$ python3 -q
>>> import numpy as np
>>> np.set_printoptions(precision=2, suppress=True, linewidth=120, sign=" ")
>>> def tidy(a):
...     return np.round(a, 2) + 0
... 
>>> K = np.array([[-2.9, 3.0, 1.0, -2.0, 2.0, 3.0, 1.0],
...     [0.0, 0.1, 1.0, 1.0, 3.0, 0.0, -1.0],
...     [-2.0, -2.0, 2.1, 0.0, 2.0, 3.0, 1.0],
...     [-2.0, -1.0, -3.0, -0.9, -1.0, 2.0, 2.0],
...     [-2.0, 0.0, -2.0, -3.0, -1.9, 1.0, 2.0],
...     [3.0, 1.0, -2.0, 2.0, 2.0, 2.1, 3.0],
...     [-3.0, 3.0, 1.0, -2.0, 2.0, 3.0, 1.1]])
>>> u, v = K[1], K[2]
>>> print(u @ u)
12.01
>>> p = (u @ v) / (u @ u) * u
>>> print(tidy((v - p) @ u))
0.0
>>> print(np.linalg.matrix_rank(np.outer(u, v)))
1
>>> print(tidy(np.linalg.norm(u + v) ** 2 + np.linalg.norm(u - v) ** 2))
76.84
>>> q, r_ = np.linalg.qr(K)
>>> print(q.shape, r_.shape)
(7, 7) (7, 7)
>>> print(tidy(q @ r_))
[[-2.9  3.   1.  -2.   2.   3.   1. ]
 [ 0.   0.1  1.   1.   3.   0.  -1. ]
 [-2.  -2.   2.1  0.   2.   3.   1. ]
 [-2.  -1.  -3.  -0.9 -1.   2.   2. ]
 [-2.   0.  -2.  -3.  -1.9  1.   2. ]
 [ 3.   1.  -2.   2.   2.   2.1  3. ]
 [-3.   3.   1.  -2.   2.   3.   1.1]]
>>> print(tidy(np.linalg.norm(K, axis=1)))
[ 6.03  3.47  5.14  4.88  5.06  5.95  6.1 ]
>>> print(tidy(np.linalg.norm(K[3] - K[2])))
6.23
>>> print(tidy(np.linalg.norm(K, 2)))
9.55
>>> print(tidy(np.linalg.norm(K, axis=0)))
[ 6.2   4.9   4.94  4.78  5.44  6.03  4.61]
>>> print(np.linalg.norm(K, axis=1).argmax())
6
>>> print(tidy(np.linalg.norm(K[3], 1)), tidy(np.linalg.norm(K[3], np.inf)))
11.9 3.0
>>> print(tidy(np.linalg.norm(K, 1)), tidy(np.linalg.norm(K, np.inf)))
14.9 15.1
>>> print(tidy(np.linalg.norm(K) ** 2 / np.linalg.norm(K, 2) ** 2))
2.16
>>> u = np.array([2, 2, 0, 1, 1, 2, 1])
>>> out = K + np.outer(u, np.eye(7)[4])
>>> print(tidy(np.linalg.det(out) / np.linalg.det(K)), tidy(1 + np.linalg.solve(K, u)[4]))
2.02 2.02
>>> print(np.linalg.matrix_rank(out - K))
1
>>> x0 = np.array([0, 1, 2, -1, 0, 0, 0])
>>> h1 = np.maximum(K @ x0, 0)
>>> print(tidy(np.maximum(K @ (3 * x0), 0)))
[ 21.    3.3   6.6   0.    0.    0.   21. ]
>>> print(np.maximum(K @ x0, 0) - np.maximum(-K @ x0, 0))
[ 7.   1.1  2.2 -6.1 -1.  -5.   7. ]
>>> J = np.load("sample0.npy")
>>> print(J)
[[ 0  0  0  0  0  0  0  0  0]
 [ 0  1  2  3  3  3  3  2  3]
 [ 0  2  4  6  6  6  6  4  6]
 [ 0  3  6  9  9  9  9  6  9]
 [ 0  3  6  9  9  9  9  6  9]
 [ 0  3  6  9  9  9  9  6  9]
 [ 0  3  6  9  9  9  9  6  9]
 [ 0  2  4  6  6  6  6  4  6]
 [ 0  3  6  9  9  9  9  6  9]]
>>> print(tidy(np.sort(np.linalg.eigvals(J).real)))
[  0.   0.   0.   0.   0.   0.   0.   0.  54.]
>>> print(np.flatnonzero(np.linalg.matrix_power((J != 0) + (J.T != 0) + np.eye(9), 9)[7]))
[ 1  2  3  4  5  6  7  8]
>>> print((J != 0).astype(int))
[[ 0  0  0  0  0  0  0  0  0]
 [ 0  1  1  1  1  1  1  1  1]
 [ 0  1  1  1  1  1  1  1  1]
 [ 0  1  1  1  1  1  1  1  1]
 [ 0  1  1  1  1  1  1  1  1]
 [ 0  1  1  1  1  1  1  1  1]
 [ 0  1  1  1  1  1  1  1  1]
 [ 0  1  1  1  1  1  1  1  1]
 [ 0  1  1  1  1  1  1  1  1]]
>>> print(J @ J)
[[   0    0    0    0    0    0    0    0    0]
 [   0   54  108  162  162  162  162  108  162]
 [   0  108  216  324  324  324  324  216  324]
 [   0  162  324  486  486  486  486  324  486]
 [   0  162  324  486  486  486  486  324  486]
 [   0  162  324  486  486  486  486  324  486]
 [   0  162  324  486  486  486  486  324  486]
 [   0  108  216  324  324  324  324  216  324]
 [   0  162  324  486  486  486  486  324  486]]
>>> print(tidy(np.linalg.det(J)))
0.0
